$ python3 -q
>>> import numpy as np
>>> np.set_printoptions(suppress=True, linewidth=140)
>>> W0 = np.load("layer2.npy")
>>> print(W0)
[[-1  0  0  0 -2  0  0  0  0  0  0  0]
 [ 1  2  0  0 -1  0  0  0  0  0  0  0]
 [ 0  0  3  0  0  0 -2  0  0  0  0  0]
 [ 0  0  0  1  0  3  0 -1  3  3 -2 -1]
 [ 3 -3  0  0  1  0  0  0  0  0  0  0]
 [ 0  0  0 -1  0 -1  0  1  3  0 -3 -3]
 [ 0  0  1  0  0  0  3  0  0  0  0  0]
 [ 0  0  0  0  0  2  0  0  2 -1  0 -2]
 [ 0  0  0  3  0  3  0 -2 -1 -1 -3 -2]
 [ 0  0  0  2  0  2  0  1  0  3 -1 -2]
 [ 0  0  0  0  0  2  0 -3 -2  0 -3  1]
 [ 0  0  0 -3  0 -1  0 -3 -2  2 -3 -2]]
>>> print(np.round(np.linalg.norm(W0, axis=0), 4))
[3.3166 3.6056 3.1623 4.899  2.4495 5.6569 3.6056 5.     5.5678 4.899  6.4031 5.1962]
>>> round(np.linalg.norm(W0, "nuc"), 4)
np.float64(48.1107)
>>> np.round(np.linalg.norm(W0, axis=1), 4)
array([2.2361, 2.4495, 3.6056, 5.831 , 4.3589, 5.4772, 3.1623, 3.6056, 6.0828, 4.7958, 5.1962, 6.3246])
>>> print(np.linalg.norm(W0, axis=1).argmax())
11
>>> round(float(np.linalg.norm(W0, 2)), 4)
9.1927
>>> round(np.linalg.norm(W0[0] - W0[2]), 4)
np.float64(4.2426)
>>> M2 = W0 / np.linalg.norm(W0, axis=1, keepdims=True)
>>> gram = M2 @ M2.T
>>> print(gram[9].round(4))
[0.     0.     0.     0.7152 0.     0.2284 0.     0.2892 0.4799 1.     0.0803 0.0659]
>>> np.round(np.linalg.norm(M2, axis=1), 4)
array([1., 1., 1., 1., 1., 1., 1., 1., 1., 1., 1., 1.])
>>> print(np.degrees(np.arccos(np.clip(gram[9, 0], -1, 1))))
90.0
>>> (gram - 2 * np.eye(12)).round(6).argmax(axis=1)
array([ 1,  0,  0,  9,  2,  7,  0,  3, 10,  3,  8, 10])
>>> print((np.abs(gram) > 0.9).astype(int))
[[1 0 0 0 0 0 0 0 0 0 0 0]
 [0 1 0 0 0 0 0 0 0 0 0 0]
 [0 0 1 0 0 0 0 0 0 0 0 0]
 [0 0 0 1 0 0 0 0 0 0 0 0]
 [0 0 0 0 1 0 0 0 0 0 0 0]
 [0 0 0 0 0 1 0 0 0 0 0 0]
 [0 0 0 0 0 0 1 0 0 0 0 0]
 [0 0 0 0 0 0 0 1 0 0 0 0]
 [0 0 0 0 0 0 0 0 1 0 0 0]
 [0 0 0 0 0 0 0 0 0 1 0 0]
 [0 0 0 0 0 0 0 0 0 0 1 0]
 [0 0 0 0 0 0 0 0 0 0 0 1]]
>>> print(np.argwhere(np.triu(np.abs(gram) > 0.95, 1)))
[]
>>> m1 = np.loadtxt("run1.csv", delimiter=",")
>>> m1
array([[ -0.0835,   0.4582,   0.2291,  -2.8544,  -0.7709,  -1.3126,  -3.0835,  -1.3126,  -5.8544,  -2.8544,   0.2291,   1.4582,  -4.5418,
         -4.8544],
       [ -3.2862,  -1.1431,  -0.5715,  -6.8577,  -1.5715,  -3.7146,  -6.2862,  -3.7146,  -9.8577,  -6.8577,  -0.5715,  -0.1431,  -6.1431,
         -8.8577],
       [  1.9276,   1.4638,   0.7319,  -0.3405,  -0.2681,   0.1957,  -1.0724,   0.1957,  -3.3405,  -0.3405,   0.7319,   2.4638,  -3.5362,
         -2.3405],
       [  6.2064,   3.6032,   1.8016,   5.008 ,   0.8016,   3.4048,   3.2064,   3.4048,   2.008 ,   5.008 ,   1.8016,   4.6032,  -1.3968,
          3.008 ],
       [  3.3006,   2.1503,   1.0752,   1.3758,   0.0752,   1.2255,   0.3006,   1.2255,  -1.6242,   1.3758,   1.0752,   3.1503,  -2.8497,
         -0.6242],
       [  2.9286,   1.9643,   0.9821,   0.9107,  -0.0179,   0.9464,  -0.0714,   0.9464,  -2.0893,   0.9107,   0.9821,   2.9643,  -3.0357,
         -1.0893],
       [  1.1137,   1.0568,   0.5284,  -1.3579,  -0.4716,  -0.4147,  -1.8863,  -0.4147,  -4.3579,  -1.3579,   0.5284,   2.0568,  -3.9432,
         -3.3579],
       [ -3.2375,  -1.1188,  -0.5594,  -6.7969,  -1.5594,  -3.6781,  -6.2375,  -3.6781,  -9.7969,  -6.7969,  -0.5594,  -0.1188,  -6.1188,
         -8.7969],
       [  6.1657,   3.5829,   1.7914,   4.9572,   0.7914,   3.3743,   3.1657,   3.3743,   1.9572,   4.9572,   1.7914,   4.5829,  -1.4171,
          2.9572],
       [ 11.2465,   6.1232,   3.0616,  11.3081,   2.0616,   7.1848,   8.2465,   7.1848,   8.3081,  11.3081,   3.0616,   7.1232,   1.1232,
          9.3081],
       [  8.6342,   4.8171,   2.4085,   8.0427,   1.4085,   5.2256,   5.6342,   5.2256,   5.0427,   8.0427,   2.4085,   5.8171,  -0.1829,
          6.0427],
       [  9.6639,   5.332 ,   2.666 ,   9.3299,   1.666 ,   5.9979,   6.6639,   5.9979,   6.3299,   9.3299,   2.666 ,   6.332 ,   0.332 ,
          7.3299],
       [ -2.3753,  -0.6877,  -0.3438,  -5.7192,  -1.3438,  -3.0315,  -5.3753,  -3.0315,  -8.7192,  -5.7192,  -0.3438,   0.3123,  -5.6877,
         -7.7192],
       [ -1.4344,  -0.2172,  -0.1086,  -4.543 ,  -1.1086,  -2.3258,  -4.4344,  -2.3258,  -7.543 ,  -4.543 ,  -0.1086,   0.7828,  -5.2172,
         -6.543 ],
       [  5.3219,   3.1609,   1.5805,   3.9023,   0.5805,   2.7414,   2.3219,   2.7414,   0.9023,   3.9023,   1.5805,   4.1609,  -1.8391,
          1.9023],
       [  7.7475,   4.3737,   2.1869,   6.9344,   1.1869,   4.5606,   4.7475,   4.5606,   3.9344,   6.9344,   2.1869,   5.3737,  -0.6263,
          4.9344],
       [  6.8669,   3.9335,   1.9667,   5.8337,   0.9667,   3.9002,   3.8669,   3.9002,   2.8337,   5.8337,   1.9667,   4.9335,  -1.0665,
          3.8337],
       [  3.5516,   2.2758,   1.1379,   1.6895,   0.1379,   1.4137,   0.5516,   1.4137,  -1.3105,   1.6895,   1.1379,   3.2758,  -2.7242,
         -0.3105],
       [  3.1576,   2.0788,   1.0394,   1.197 ,   0.0394,   1.1182,   0.1576,   1.1182,  -1.803 ,   1.197 ,   1.0394,   3.0788,  -2.9212,
         -0.803 ],
       [ -3.8457,  -1.4229,  -0.7114,  -7.5572,  -1.7114,  -4.1343,  -6.8457,  -4.1343, -10.5572,  -7.5572,  -0.7114,  -0.4229,  -6.4229,
         -9.5572],
       [  7.5774,   4.2887,   2.1444,   6.7218,   1.1444,   4.4331,   4.5774,   4.4331,   3.7218,   6.7218,   2.1444,   5.2887,  -0.7113,
          4.7218],
       [  6.8939,   3.947 ,   1.9735,   5.8674,   0.9735,   3.9204,   3.8939,   3.9204,   2.8674,   5.8674,   1.9735,   4.947 ,  -1.053 ,
          3.8674],
       [ -2.5329,  -0.7664,  -0.3832,  -5.9161,  -1.3832,  -3.1497,  -5.5329,  -3.1497,  -8.9161,  -5.9161,  -0.3832,   0.2336,  -5.7664,
         -7.9161],
       [  7.9543,   4.4772,   2.2386,   7.1929,   1.2386,   4.7157,   4.9543,   4.7157,   4.1929,   7.1929,   2.2386,   5.4772,  -0.5228,
          5.1929],
       [  5.8235,   3.4118,   1.7059,   4.5294,   0.7059,   3.1176,   2.8235,   3.1176,   1.5294,   4.5294,   1.7059,   4.4118,  -1.5882,
          2.5294],
       [  3.4268,   2.2134,   1.1067,   1.5335,   0.1067,   1.3201,   0.4268,   1.3201,  -1.4665,   1.5335,   1.1067,   3.2134,  -2.7866,
         -0.4665],
       [  3.1116,   2.0558,   1.0279,   1.1396,   0.0279,   1.0837,   0.1116,   1.0837,  -1.8604,   1.1396,   1.0279,   3.0558,  -2.9442,
         -0.8604]])
>>> # rows and columns are dependent
>>> print(np.linalg.cond(m1) > 100)
True
>>> [round(float(x), 4) for x in np.linalg.svd(m1, compute_uv=False)[:3]]
[73.3366, 31.6863, 0.0003]
>>> round(np.linalg.norm(m1, 2) / np.linalg.norm(m1), 4)
np.float64(0.918)
>>> J = np.loadtxt("dump.csv", delimiter=",")
>>> print(J)
[[ 2. -1.  0.  0.  0.  0.  0.  0.  0.  0.  0.  0.]
 [-1.  3. -1.  0.  0.  0.  0.  0.  0.  0.  0.  0.]
 [ 0. -1.  5. -1.  0.  0.  0.  0.  0.  0.  0.  0.]
 [ 0.  0. -1.  1. -1.  0.  0.  0.  0.  0.  0.  0.]
 [ 0.  0.  0. -1.  2. -1.  0.  0.  0.  0.  0.  0.]
 [ 0.  0.  0.  0. -1.  0. -1.  0.  0.  0.  0.  0.]
 [ 0.  0.  0.  0.  0. -1.  2. -1.  0.  0.  0.  0.]
 [ 0.  0.  0.  0.  0.  0. -1.  0. -1.  0.  0.  0.]
 [ 0.  0.  0.  0.  0.  0.  0. -1.  4. -1.  0.  0.]
 [ 0.  0.  0.  0.  0.  0.  0.  0. -1.  2. -1.  0.]
 [ 0.  0.  0.  0.  0.  0.  0.  0.  0. -1.  4. -1.]
 [ 0.  0.  0.  0.  0.  0.  0.  0.  0.  0. -1.  5.]]
>>> r0, g = J[2], J[5]
>>> r0 @ r0
np.float64(27.0)
>>> p = (r0 @ g) / (r0 @ r0) * r0
>>> np.linalg.matrix_rank(np.outer(r0, g))
np.int64(1)
>>> print(g - p)
[ 0.  0.  0.  0. -1.  0. -1.  0.  0.  0.  0.  0.]
>>> feats = np.loadtxt("a.csv", delimiter=",")
>>> print(feats)
[[ 0.9647 -0.3364  0.9954 -0.04    0.5227  0.3452  0.9186  0.9843 -0.1096  0.04   -0.9996  1.     -0.7932 -0.9716]
 [-0.7398  0.5581 -0.6527  0.7163 -0.1684 -0.9302  0.9015  0.2821  0.0599 -0.7163  0.3885 -0.5649  0.9425 -0.537 ]
 [ 0.9661 -0.7014  0.9816 -0.7699  0.4382  0.9654 -0.7064  0.6911 -0.1194  0.7699 -0.9869  0.9991 -0.9861 -0.3452]
 [-0.1293 -0.3714 -0.6527 -0.6527 -0.1293  0.8617 -0.9693 -0.8917  0.      0.6527  0.9341 -0.989  -0.7779  0.9154]
 [-0.9816  0.8005 -0.9881  0.8764 -0.4777 -0.9899  0.9015 -0.5915  0.1391 -0.8764  0.9881 -0.9993  0.9961  0.0798]
 [-0.7699  0.3969 -0.8337  0.4462 -0.2355 -0.7443  0.3452 -0.4462  0.0599 -0.4462  0.8668 -0.9667  0.8337  0.2355]
 [ 0.8854 -0.4136  0.9508 -0.3799  0.3452  0.7064  0.1586  0.7932 -0.0798  0.3799 -0.9793  0.9982 -0.8565 -0.664 ]
 [-0.3185  0.6351  0.4462  0.8668  0.0599 -0.9793  0.9956  0.9402  0.03   -0.8668 -0.9329  0.9886  0.9667 -0.9667]
 [-0.0798  0.3275  0.3275  0.5511  0.05   -0.7857  0.9051  0.7211  0.01   -0.5511 -0.7398  0.8977  0.7259 -0.7779]
 [-0.2821  0.2821 -0.0997  0.4301 -0.03   -0.6751  0.7259  0.3714  0.02   -0.4301 -0.207   0.3095  0.664  -0.4777]
 [-0.7306  0.1096 -0.9015 -0.0798 -0.2729  0.     -0.7531 -0.8565  0.05    0.0798  0.9727 -0.9973  0.3452  0.821 ]
 [ 0.9827 -0.4053  0.9984 -0.0798  0.5915  0.4462  0.9447  0.9926 -0.1293  0.0798 -0.9999  1.     -0.8668 -0.9849]
 [-0.5581  0.7658  0.3095  0.9379  0.02   -0.9951  0.999   0.9654  0.05   -0.9379 -0.9425  0.991   0.992  -0.9849]
 [ 0.226  -0.4382 -0.2543 -0.6751 -0.03    0.8896 -0.9545 -0.7818 -0.02    0.6751  0.7574 -0.9087 -0.8565  0.8455]
 [-0.4053 -0.1293 -0.7352 -0.3627 -0.1684  0.5227 -0.8668 -0.8178  0.02    0.3627  0.9232 -0.9861 -0.3095  0.821 ]
 [-0.0798  0.7259  0.821   0.9379  0.1781 -0.9942  0.9996  0.991   0.02   -0.9379 -0.9944  0.9998  0.9861 -0.9954]
 [-0.9785  0.6411 -0.994   0.6291 -0.5154 -0.9186 -0.02   -0.9201  0.1293 -0.6291  0.9982 -1.      0.9757  0.8076]
 [ 0.03    0.0898  0.1781  0.1781  0.03   -0.2913  0.4462  0.3185  0.     -0.1781 -0.3714  0.537   0.2355 -0.3452]
 [ 0.0798  0.2355  0.4462  0.4462  0.0798 -0.664   0.8565  0.7064  0.     -0.4462 -0.7779  0.9217  0.5649 -0.7443]
 [-0.3185  0.1684 -0.3275  0.2165 -0.0699 -0.3969  0.2729 -0.05    0.02   -0.2165  0.3004 -0.4462  0.4462 -0.04  ]
 [-0.1586  0.0997 -0.1391  0.1391 -0.03   -0.2543  0.2165  0.03    0.01   -0.1391  0.0898 -0.1391  0.2729 -0.0798]
 [-0.6411  0.5511 -0.4301  0.7352 -0.1096 -0.9354  0.9402  0.5299  0.05   -0.7352 -0.0699  0.0997  0.9379 -0.7064]
 [-0.9654  0.3095 -0.9959 -0.02   -0.5299 -0.2543 -0.9402 -0.9874  0.1096  0.02    0.9997 -1.      0.7616  0.9776]
 [-0.8617  0.6291 -0.8455  0.7616 -0.2543 -0.9545  0.8937  0.02    0.0798 -0.7616  0.7531 -0.9087  0.9693 -0.3799]
 [-0.7443  0.02   -0.9302 -0.2543 -0.3004  0.2913 -0.8977 -0.9232  0.05    0.2543  0.9874 -0.9992  0.1194  0.9087]
 [ 0.2913  0.3095  0.7531  0.6044  0.1684 -0.8144  0.9654  0.9069 -0.01   -0.6044 -0.9571  0.9944  0.6858 -0.9217]
 [-0.3004  0.226  -0.2165  0.3275 -0.05   -0.5511  0.537   0.1684  0.02   -0.3275  0.05   -0.0798  0.5649 -0.2729]
 [ 0.9957 -0.8426  0.9987 -0.881   0.6231  0.9923 -0.7259  0.9138 -0.1781  0.881  -0.9994  1.     -0.9982 -0.6858]
 [ 0.0599 -0.3799 -0.4301 -0.6291 -0.0699  0.8511 -0.9488 -0.811  -0.01    0.6291  0.8367 -0.9527 -0.7932  0.8565]
 [ 0.7014 -0.2821  0.8076 -0.2729  0.2165  0.537   0.02    0.5511 -0.05    0.2729 -0.8764  0.9705 -0.6858 -0.4136]
 [-0.7616  0.7857 -0.2543  0.9354 -0.0898 -0.9952  0.998   0.9104  0.0699 -0.9354 -0.7306  0.8896  0.9942 -0.964 ]
 [-0.4301  0.3452 -0.2913  0.493  -0.0699 -0.7531  0.7531  0.3004  0.03   -0.493   0.01   -0.02    0.7616 -0.4462]
 [-0.9977  0.6911 -0.9999  0.508  -0.7259 -0.8937 -0.8896 -0.9972  0.1877 -0.508   1.     -1.      0.9871  0.9906]
 [ 0.537  -0.4777  0.3095 -0.664   0.0798  0.8937 -0.9087 -0.508  -0.04    0.664   0.1586 -0.2355 -0.8937  0.664 ]
 [-0.9971  0.9488 -0.9964  0.9849 -0.5784 -0.9998  0.9979 -0.0599  0.1974 -0.9849  0.9886 -0.9993  0.9999 -0.7064]
 [-0.3275 -0.4136 -0.8397 -0.7352 -0.207   0.9121 -0.9903 -0.9603  0.01    0.7352  0.9846 -0.9989 -0.821   0.9693]
 [-0.6291  0.5915 -0.3275  0.7857 -0.0898 -0.9562  0.968   0.6696  0.05   -0.7857 -0.3185  0.4621  0.9545 -0.8076]
 [ 0.2821  0.2821  0.7259  0.5649  0.1586 -0.7779  0.9527  0.8854 -0.01   -0.5649 -0.9447  0.9917  0.6411 -0.9015]
 [-0.1391 -0.3969 -0.6858 -0.6858 -0.1391  0.8854 -0.9776 -0.9121  0.      0.6858  0.9488 -0.9926 -0.8076  0.9329]
 [-0.6584 -0.05   -0.8977 -0.3275 -0.2636  0.4301 -0.9087 -0.9104  0.04    0.3275  0.9805 -0.9984 -0.0798  0.9015]
 [-0.9993  0.9874 -0.9979  0.9984 -0.6291 -1.      1.      0.6963  0.2449 -0.9984  0.9716 -0.9973  1.     -0.9716]
 [ 0.537  -0.4777  0.3095 -0.664   0.0798  0.8937 -0.9087 -0.508  -0.04    0.664   0.1586 -0.2355 -0.8937  0.664 ]
 [-0.6469  0.01   -0.8717 -0.2165 -0.2449  0.2543 -0.8337 -0.8643  0.04    0.2165  0.9674 -0.9964  0.0798  0.8455]
 [-0.6696  0.4382 -0.6411  0.5649 -0.1586 -0.8337  0.7352  0.04    0.05   -0.5649  0.5227 -0.7163  0.8668 -0.2729]
 [-0.9379  0.5649 -0.9716  0.5915 -0.3969 -0.8854  0.2729 -0.7699  0.0997 -0.5915  0.9855 -0.999   0.9508  0.5649]
 [ 0.9886 -0.9121  0.9823 -0.9716  0.4621  0.9993 -0.9967 -0.2543 -0.1586  0.9716 -0.9354  0.9899 -0.9996  0.7779]
 [-0.8367  0.7658 -0.6044  0.9121 -0.1684 -0.9923  0.9937  0.7658  0.0798 -0.9121 -0.1877  0.2729  0.9926 -0.9015]
 [ 0.9341 -0.1489  0.992   0.2355  0.4777 -0.1586  0.9654  0.9861 -0.0898 -0.2355 -0.9994  1.     -0.4777 -0.9793]
 [-0.7779  0.7352 -0.4621  0.8977 -0.1293 -0.9895  0.9929  0.7969  0.0699 -0.8977 -0.3885  0.5511  0.989  -0.9087]]
>>> C = feats[[41, 3]].astype(float)
>>> for _ in range(7):
...     lab = np.linalg.norm(feats[:, None] - C, axis=-1).argmin(axis=1)
...     C = np.array([feats[lab == j].mean(axis=0) for j in range(2)])
... 
>>> lab
array([0, 1, 0, 1, 1, 1, 0, 0, 0, 0, 1, 0, 0, 1, 1, 0, 1, 0, 0, 1, 1, 0, 1, 1, 1, 0, 0, 0, 1, 0, 0, 0, 1, 1, 1, 1, 0, 0, 1, 1, 1, 1, 1, 1,
       1, 0, 0, 0, 0])
>>> print(np.bincount(lab))
[24 25]
